>>> import numpy as np
>>> np.set_printoptions(precision=3, suppress=True, linewidth=140)
>>> def rnd(a):
...     return np.round(a, 3) + 0
... 
>>> W0 = np.load("case6.npy")
>>> rnd(W0)
array([[ 0.655, -0.483, -0.207, -0.483,  0.069,  0.069, -0.207, -0.069, -0.069],
       [-0.483,  0.324, -0.29 , -0.676,  0.097,  0.097, -0.29 , -0.097, -0.097],
       [-0.207, -0.29 ,  0.876, -0.29 ,  0.041,  0.041, -0.124, -0.041, -0.041],
       [-0.483, -0.676, -0.29 ,  0.324,  0.097,  0.097, -0.29 , -0.097, -0.097],
       [ 0.069,  0.097,  0.041,  0.097,  0.986, -0.014,  0.041,  0.014,  0.014],
       [ 0.069,  0.097,  0.041,  0.097, -0.014,  0.986,  0.041,  0.014,  0.014],
       [-0.207, -0.29 , -0.124, -0.29 ,  0.041,  0.041,  0.876, -0.041, -0.041],
       [-0.069, -0.097, -0.041, -0.097,  0.014,  0.014, -0.041,  0.986, -0.014],
       [-0.069, -0.097, -0.041, -0.097,  0.014,  0.014, -0.041, -0.014,  0.986]])
>>> # symmetric
>>> x = np.array([3, 2, -3, -1, 5, 3, 4, 1, -2])
>>> rnd(np.linalg.inv(W0))
array([[ 0.655, -0.483, -0.207, -0.483,  0.069,  0.069, -0.207, -0.069, -0.069],
       [-0.483,  0.324, -0.29 , -0.676,  0.097,  0.097, -0.29 , -0.097, -0.097],
       [-0.207, -0.29 ,  0.876, -0.29 ,  0.041,  0.041, -0.124, -0.041, -0.041],
       [-0.483, -0.676, -0.29 ,  0.324,  0.097,  0.097, -0.29 , -0.097, -0.097],
       [ 0.069,  0.097,  0.041,  0.097,  0.986, -0.014,  0.041,  0.014,  0.014],
       [ 0.069,  0.097,  0.041,  0.097, -0.014,  0.986,  0.041,  0.014,  0.014],
       [-0.207, -0.29 , -0.124, -0.29 ,  0.041,  0.041,  0.876, -0.041, -0.041],
       [-0.069, -0.097, -0.041, -0.097,  0.014,  0.014, -0.041,  0.986, -0.014],
       [-0.069, -0.097, -0.041, -0.097,  0.014,  0.014, -0.041, -0.014,  0.986]])
>>> rnd(np.linalg.norm(x)), rnd(np.linalg.norm(W0 @ x))
(np.float64(8.832), np.float64(8.832))
>>> r0 = np.array([0, 1, 2])
>>> rnd(np.polyval(r0, W0[0]))
array([2.655, 1.517, 1.793, 1.517, 2.069, 2.069, 1.793, 1.931, 1.931])
>>> print(rnd(np.cross(W0[0, :3], W0[6, :3])))
[ 0.     0.124 -0.29 ]
>>> rnd(np.convolve(W0[0], r0))
array([ 0.   ,  0.655,  0.828, -1.172, -0.897, -0.897,  0.207, -0.069, -0.483, -0.207, -0.138])
>>> rng = np.random.default_rng(2499)
>>> z = rng.permutation(9)
>>> other = W0[:, z] * rng.choice([-1, 1], 9)
>>> rnd(other)
array([[-0.069,  0.207, -0.069,  0.207,  0.483, -0.069,  0.655,  0.069,  0.483],
       [-0.097,  0.29 , -0.097,  0.29 ,  0.676, -0.097, -0.483,  0.097, -0.324],
       [-0.041, -0.876, -0.041,  0.124,  0.29 , -0.041, -0.207,  0.041,  0.29 ],
       [-0.097,  0.29 , -0.097,  0.29 , -0.324, -0.097, -0.483,  0.097,  0.676],
       [ 0.014, -0.041, -0.986, -0.041, -0.097,  0.014,  0.069, -0.014, -0.097],
       [ 0.014, -0.041,  0.014, -0.041, -0.097, -0.986,  0.069, -0.014, -0.097],
       [-0.041,  0.124, -0.041, -0.876,  0.29 , -0.041, -0.207,  0.041,  0.29 ],
       [ 0.986,  0.041, -0.014,  0.041,  0.097, -0.014, -0.069,  0.014,  0.097],
       [-0.014,  0.041, -0.014,  0.041,  0.097, -0.014, -0.069, -0.986,  0.097]])
>>> Uu, _, Vt = np.linalg.svd(W0.T @ other)
>>> z
array([7, 2, 4, 6, 3, 5, 0, 8, 1])
>>> rnd(np.linalg.lstsq(W0, other)[0])
array([[ 0.,  0.,  0.,  0.,  0.,  0.,  1.,  0.,  0.],
       [ 0.,  0.,  0.,  0.,  0.,  0.,  0.,  0., -1.],
       [ 0., -1.,  0.,  0.,  0.,  0.,  0.,  0.,  0.],
       [ 0.,  0.,  0.,  0., -1.,  0.,  0.,  0.,  0.],
       [ 0.,  0., -1.,  0.,  0.,  0.,  0.,  0.,  0.],
       [ 0.,  0.,  0.,  0.,  0., -1.,  0.,  0.,  0.],
       [ 0.,  0.,  0., -1.,  0.,  0.,  0.,  0.,  0.],
       [ 1.,  0.,  0.,  0.,  0.,  0.,  0.,  0.,  0.],
       [ 0.,  0.,  0.,  0.,  0.,  0.,  0., -1.,  0.]])
>>> rnd(Uu @ Vt)
array([[ 0.,  0.,  0.,  0.,  0.,  0.,  1.,  0.,  0.],
       [ 0.,  0.,  0.,  0.,  0.,  0.,  0.,  0., -1.],
       [ 0., -1.,  0.,  0.,  0.,  0.,  0.,  0.,  0.],
       [ 0.,  0.,  0.,  0., -1.,  0.,  0.,  0.,  0.],
       [ 0.,  0., -1.,  0.,  0.,  0.,  0.,  0.,  0.],
       [ 0.,  0.,  0.,  0.,  0., -1.,  0.,  0.,  0.],
       [ 0.,  0.,  0., -1.,  0.,  0.,  0.,  0.,  0.],
       [ 1.,  0.,  0.,  0.,  0.,  0.,  0.,  0.,  0.],
       [ 0.,  0.,  0.,  0.,  0.,  0.,  0., -1.,  0.]])
>>> m1 = np.loadtxt("out18.csv", delimiter=",")
>>> print(m1)
[[1. 2. 3. 2. 3.]
 [0. 0. 0. 0. 0.]
 [2. 1. 1. 2. 4.]
 [0. 0. 0. 0. 0.]
 [0. 0. 0. 0. 0.]
 [1. 2. 3. 2. 3.]
 [0. 0. 0. 0. 0.]
 [0. 0. 0. 0. 0.]
 [0. 2. 0. 2. 2.]
 [3. 5. 4. 0. 4.]
 [0. 2. 2. 0. 1.]
 [3. 2. 3. 2. 3.]
 [0. 0. 0. 0. 0.]
 [0. 2. 2. 0. 1.]
 [1. 3. 2. 0. 3.]
 [1. 1. 0. 0. 2.]
 [2. 6. 4. 2. 4.]
 [1. 1. 0. 0. 2.]
 [1. 2. 1. 4. 4.]
 [1. 0. 1. 2. 2.]
 [0. 0. 0. 0. 0.]
 [1. 1. 0. 0. 2.]
 [1. 0. 1. 2. 2.]
 [2. 2. 2. 0. 1.]
 [1. 1. 0. 0. 2.]
 [0. 4. 2. 2. 3.]
 [2. 2. 2. 0. 1.]
 [1. 0. 1. 2. 2.]
 [1. 3. 0. 2. 4.]
 [0. 0. 0. 0. 0.]]
>>> cen = m1 - m1.mean(axis=0)
>>> Uu, sigma, Vt = np.linalg.svd(cen, full_matrices=False)
>>> rnd(Vt[0] * np.sign(Vt[0, np.abs(Vt[0]).argmax()]))
array([0.266, 0.594, 0.458, 0.265, 0.544])
>>> np.abs(Vt[0]).argmax()
np.int64(1)
>>> np.linalg.matrix_rank(cen)
np.int64(5)
>>> w, V = np.linalg.eigh(W0)
>>> x = np.array([3, 0, -2, -1, 1, 2, 1, -3, -1])
>>> rnd(np.linalg.eigvalsh(W0[1:, 1:]))
array([-0.655,  1.   ,  1.   ,  1.   ,  1.   ,  1.   ,  1.   ,  1.   ])
>>> rnd(x @ W0 @ x / (x @ x)), rnd(w[0]), rnd(w[-1])
(np.float64(0.998), np.float64(-1.0), np.float64(1.0))
>>> print(rnd(x @ W0 @ x))
29.945
>>> rnd(V * np.abs(w) @ V.T)
array([[1., 0., 0., 0., 0., 0., 0., 0., 0.],
       [0., 1., 0., 0., 0., 0., 0., 0., 0.],
       [0., 0., 1., 0., 0., 0., 0., 0., 0.],
       [0., 0., 0., 1., 0., 0., 0., 0., 0.],
       [0., 0., 0., 0., 1., 0., 0., 0., 0.],
       [0., 0., 0., 0., 0., 1., 0., 0., 0.],
       [0., 0., 0., 0., 0., 0., 1., 0., 0.],
       [0., 0., 0., 0., 0., 0., 0., 1., 0.],
       [0., 0., 0., 0., 0., 0., 0., 0., 1.]])
